>>> import numpy as np
>>> np.set_printoptions(precision=1, suppress=True, linewidth=120, legacy="1.25")
>>> def tidy(a):
...     return np.round(a, 1) + 0
... 
>>> X = np.loadtxt("layer9.csv", delimiter=",")
>>> X
array([[ 0.,  0.,  0.,  0.,  0.,  3., -2.,  3.,  3.,  2.],
       [ 0.,  0.,  0.,  0.,  0., -3.,  3.,  3., -1.,  3.],
       [ 0.,  0.,  0.,  0.,  0., -1., -3.,  1., -2.,  3.],
       [ 0.,  0.,  0.,  0.,  0.,  3., -3.,  3.,  0.,  3.],
       [ 0.,  0.,  0.,  0.,  0.,  0.,  1., -3., -2.,  0.],
       [ 3., -3., -1.,  3.,  0.,  0.,  0.,  0.,  0.,  0.],
       [-2.,  3., -3., -3.,  1.,  0.,  0.,  0.,  0.,  0.],
       [ 3.,  3.,  1.,  3., -3.,  0.,  0.,  0.,  0.,  0.],
       [ 3., -1., -2.,  0., -2.,  0.,  0.,  0.,  0.,  0.],
       [ 2.,  3.,  3.,  3.,  0.,  0.,  0.,  0.,  0.,  0.]])
>>> # equal to its transpose
>>> left, sigma = np.linalg.svd(X)
Traceback (most recent call last):
  File "<python-input-6>", line 1, in <module>
    left, sigma = np.linalg.svd(X)
    ^^^^^^^^^^^
ValueError: too many values to unpack (expected 2)
>>> left, sigma, Vt = np.linalg.svd(X, full_matrices=False)
>>> tidy(np.cumsum(sigma ** 2) / np.sum(sigma ** 2))
array([0.3, 0.5, 0.7, 0.8, 0.9, 1. , 1. , 1. , 1. , 1. ])
>>> tidy(np.sqrt((sigma ** 2).sum())), tidy(np.linalg.norm(X))
(17.1, 17.1)
>>> tidy(sigma)
array([8.8, 8.8, 6.4, 6.4, 4.7, 4.7, 2.1, 2.1, 1. , 1. ])
>>> left.shape, sigma.shape, Vt.shape
((10, 10), (10,), (10, 10))
>>> tidy(left.T @ left)
array([[1., 0., 0., 0., 0., 0., 0., 0., 0., 0.],
       [0., 1., 0., 0., 0., 0., 0., 0., 0., 0.],
       [0., 0., 1., 0., 0., 0., 0., 0., 0., 0.],
       [0., 0., 0., 1., 0., 0., 0., 0., 0., 0.],
       [0., 0., 0., 0., 1., 0., 0., 0., 0., 0.],
       [0., 0., 0., 0., 0., 1., 0., 0., 0., 0.],
       [0., 0., 0., 0., 0., 0., 1., 0., 0., 0.],
       [0., 0., 0., 0., 0., 0., 0., 1., 0., 0.],
       [0., 0., 0., 0., 0., 0., 0., 0., 1., 0.],
       [0., 0., 0., 0., 0., 0., 0., 0., 0., 1.]])
>>> u = np.array([1, 1, 2])
>>> np.correlate(X[4], X[7], "full")
array([  0.,   0.,   0.,   0.,   0.,   0.,   0.,   0.,   0.,   0.,   0.,  -3.,  12.,  -2.,  -6.,  -8., -15.,  -6.,
         0.])
>>> np.cross(X[4, :3], X[7, :3])
array([0., 0., 0.])
>>> np.convolve(X[4], u)
array([ 0.,  0.,  0.,  0.,  0.,  0.,  1., -2., -3., -8., -4.,  0.])
>>> np.array([np.convolve(row, u, "same") for row in X])
array([[ 0.,  0.,  0.,  0.,  3.,  1.,  7.,  2., 11.,  8.],
       [ 0.,  0.,  0.,  0., -3.,  0.,  0.,  8.,  8.,  1.],
       [ 0.,  0.,  0.,  0., -1., -4., -4., -7.,  3., -1.],
       [ 0.,  0.,  0.,  0.,  3.,  0.,  6., -3.,  9.,  3.],
       [ 0.,  0.,  0.,  0.,  0.,  1., -2., -3., -8., -4.],
       [ 0.,  2., -4.,  1.,  6.,  0.,  0.,  0.,  0.,  0.],
       [ 1., -4.,  0., -8., -5.,  2.,  0.,  0.,  0.,  0.],
       [ 6., 10., 10.,  2.,  3., -6.,  0.,  0.,  0.,  0.],
       [ 2.,  3., -4., -6., -2., -4.,  0.,  0.,  0.,  0.],
       [ 5., 10., 12.,  9.,  6.,  0.,  0.,  0.,  0.,  0.]])
>>> w, vecs = np.linalg.eigh(X)
>>> tidy(np.linalg.eigvalsh(X + 5 * np.eye(10)))
array([-3.8, -1.4,  0.3,  2.9,  4. ,  6. ,  7.1,  9.7, 11.4, 13.8])
>>> np.abs(vecs[:, -1]).round(6).argmax()
3
>>> tidy(np.abs(vecs[:, -1]))
array([0.4, 0. , 0.2, 0.5, 0.2, 0.3, 0.3, 0.4, 0.1, 0.3])
>>> tidy(w.sum()), np.trace(X)
(0.0, 0.0)
>>> (w > 1e-8).sum(), (w < -1e-8).sum()
(5, 5)
>>> np.unique(w.round(6) + 0, return_counts=True)[1]
array([1, 1, 1, 1, 1, 1, 1, 1, 1, 1])
>>> tidy(vecs.T @ vecs)
array([[1., 0., 0., 0., 0., 0., 0., 0., 0., 0.],
       [0., 1., 0., 0., 0., 0., 0., 0., 0., 0.],
       [0., 0., 1., 0., 0., 0., 0., 0., 0., 0.],
       [0., 0., 0., 1., 0., 0., 0., 0., 0., 0.],
       [0., 0., 0., 0., 1., 0., 0., 0., 0., 0.],
       [0., 0., 0., 0., 0., 1., 0., 0., 0., 0.],
       [0., 0., 0., 0., 0., 0., 1., 0., 0., 0.],
       [0., 0., 0., 0., 0., 0., 0., 1., 0., 0.],
       [0., 0., 0., 0., 0., 0., 0., 0., 1., 0.],
       [0., 0., 0., 0., 0., 0., 0., 0., 0., 1.]])
>>> tidy(vecs @ np.diag(w) @ vecs.T)
array([[ 0.,  0.,  0.,  0.,  0.,  3., -2.,  3.,  3.,  2.],
       [ 0.,  0.,  0.,  0.,  0., -3.,  3.,  3., -1.,  3.],
       [ 0.,  0.,  0.,  0.,  0., -1., -3.,  1., -2.,  3.],
       [ 0.,  0.,  0.,  0.,  0.,  3., -3.,  3.,  0.,  3.],
       [ 0.,  0.,  0.,  0.,  0.,  0.,  1., -3., -2.,  0.],
       [ 3., -3., -1.,  3.,  0.,  0.,  0.,  0.,  0.,  0.],
       [-2.,  3., -3., -3.,  1.,  0.,  0.,  0.,  0.,  0.],
       [ 3.,  3.,  1.,  3., -3.,  0.,  0.,  0.,  0.,  0.],
       [ 3., -1., -2.,  0., -2.,  0.,  0.,  0.,  0.,  0.],
       [ 2.,  3.,  3.,  3.,  0.,  0.,  0.,  0.,  0.,  0.]])
>>> rng = np.random.default_rng(590005)
>>> Y = X + rng.integers(-2, 3, (10, 8)) @ rng.integers(-2, 3, (8, 10))
>>> Y
array([[  8.,  -5., -10.,   6., -10.,  -5.,  -3.,   7.,  12.,   3.],
       [  4.,   1.,   2.,  -1.,   8.,   2.,  -2.,  10.,   8.,   0.],
       [  1.,  -5.,  -6.,   9.,   0.,  -2., -12.,   0.,  12.,   1.],
       [ -1.,   0.,  -2., -10.,   2.,   8.,  -1.,   6.,  -5.,  10.],
       [ -1.,   6.,   8.,   7.,   0.,  -1.,   1.,   1.,  -3., -10.],
       [ -4.,  -1.,   8.,   3.,   1.,  -1.,  -2.,  -9.,  -4.,  -1.],
       [ -2.,   5.,   1.,  -6.,  -1.,   4.,   5.,   8.,  -7.,  -1.],
       [  6.,  -4.,  -3.,  10.,   1.,   2.,  -5.,  -2.,  12.,  -2.],
       [ -2.,  -1.,   3.,  -3.,   3.,   9.,  -2.,   2.,  -2.,   0.],
       [  6.,  17.,   9.,  -5.,   6.,  -6.,   2.,  10.,  -4.,  -2.]])
>>> Y - X
array([[  8.,  -5., -10.,   6., -10.,  -8.,  -1.,   4.,   9.,   1.],
       [  4.,   1.,   2.,  -1.,   8.,   5.,  -5.,   7.,   9.,  -3.],
       [  1.,  -5.,  -6.,   9.,   0.,  -1.,  -9.,  -1.,  14.,  -2.],
       [ -1.,   0.,  -2., -10.,   2.,   5.,   2.,   3.,  -5.,   7.],
       [ -1.,   6.,   8.,   7.,   0.,  -1.,   0.,   4.,  -1., -10.],
       [ -7.,   2.,   9.,   0.,   1.,  -1.,  -2.,  -9.,  -4.,  -1.],
       [  0.,   2.,   4.,  -3.,  -2.,   4.,   5.,   8.,  -7.,  -1.],
       [  3.,  -7.,  -4.,   7.,   4.,   2.,  -5.,  -2.,  12.,  -2.],
       [ -5.,   0.,   5.,  -3.,   5.,   9.,  -2.,   2.,  -2.,   0.],
       [  4.,  14.,   6.,  -8.,   6.,  -6.,   2.,  10.,  -4.,  -2.]])
>>> np.linalg.matrix_rank(Y - X, tol=1e-8)
8
>>> tidy(np.linalg.svd(Y - X, compute_uv=False))
array([37.9, 23.6, 22.7, 20.1, 12.5,  5.4,  3.6,  1.2,  0. ,  0. ])
>>> np.abs(Y - X).sum(axis=1)
array([62., 45., 48., 37., 38., 36., 36., 48., 33., 62.])
>>> q, vecs = np.linalg.qr(X[:, :1])[0], np.linalg.qr(X[:, 1:])[0]
>>> sigma = np.linalg.svd(q.T @ vecs, compute_uv=False)
>>> tidy(sigma)
array([1.])
>>> Y = np.array([[1, -2, 3, -1, -2],
...     [-1, 2, 3, 2, 1],
...     [0, 0, 0, -3, -3],
...     [-1, 3, 2, -2, 3],
...     [-3, 2, 1, -3, -1]])
>>> W2 = np.array([[1, 0, 4, 4], [3, 2, 0, 4], [5, 3, 3, 0], [4, 4, 2, 4]])
>>> F = np.block([[Y, np.zeros((5, 4))], [np.zeros((4, 5)), W2]])
>>> F
array([[ 1., -2.,  3., -1., -2.,  0.,  0.,  0.,  0.],
       [-1.,  2.,  3.,  2.,  1.,  0.,  0.,  0.,  0.],
       [ 0.,  0.,  0., -3., -3.,  0.,  0.,  0.,  0.],
       [-1.,  3.,  2., -2.,  3.,  0.,  0.,  0.,  0.],
       [-3.,  2.,  1., -3., -1.,  0.,  0.,  0.,  0.],
       [ 0.,  0.,  0.,  0.,  0.,  1.,  0.,  4.,  4.],
       [ 0.,  0.,  0.,  0.,  0.,  3.,  2.,  0.,  4.],
       [ 0.,  0.,  0.,  0.,  0.,  5.,  3.,  3.,  0.],
       [ 0.,  0.,  0.,  0.,  0.,  4.,  4.,  2.,  4.]])
>>> # splits into 2 blocks
>>> x = np.array([-2, -2, 3, -1, -1, -2, -3, 2, 0])
>>> rhs = F @ x
>>> rhs
array([ 14.,   4.,   6.,   1.,   9.,   6., -12., -13., -16.])
>>> tidy(np.linalg.solve(F, rhs))
array([-2., -2.,  3., -1., -1., -2., -3.,  2.,  0.])
>>> tidy(np.linalg.solve(F, rhs + F[:, 2]))
array([-2., -2.,  4., -1., -1., -2., -3.,  2.,  0.])
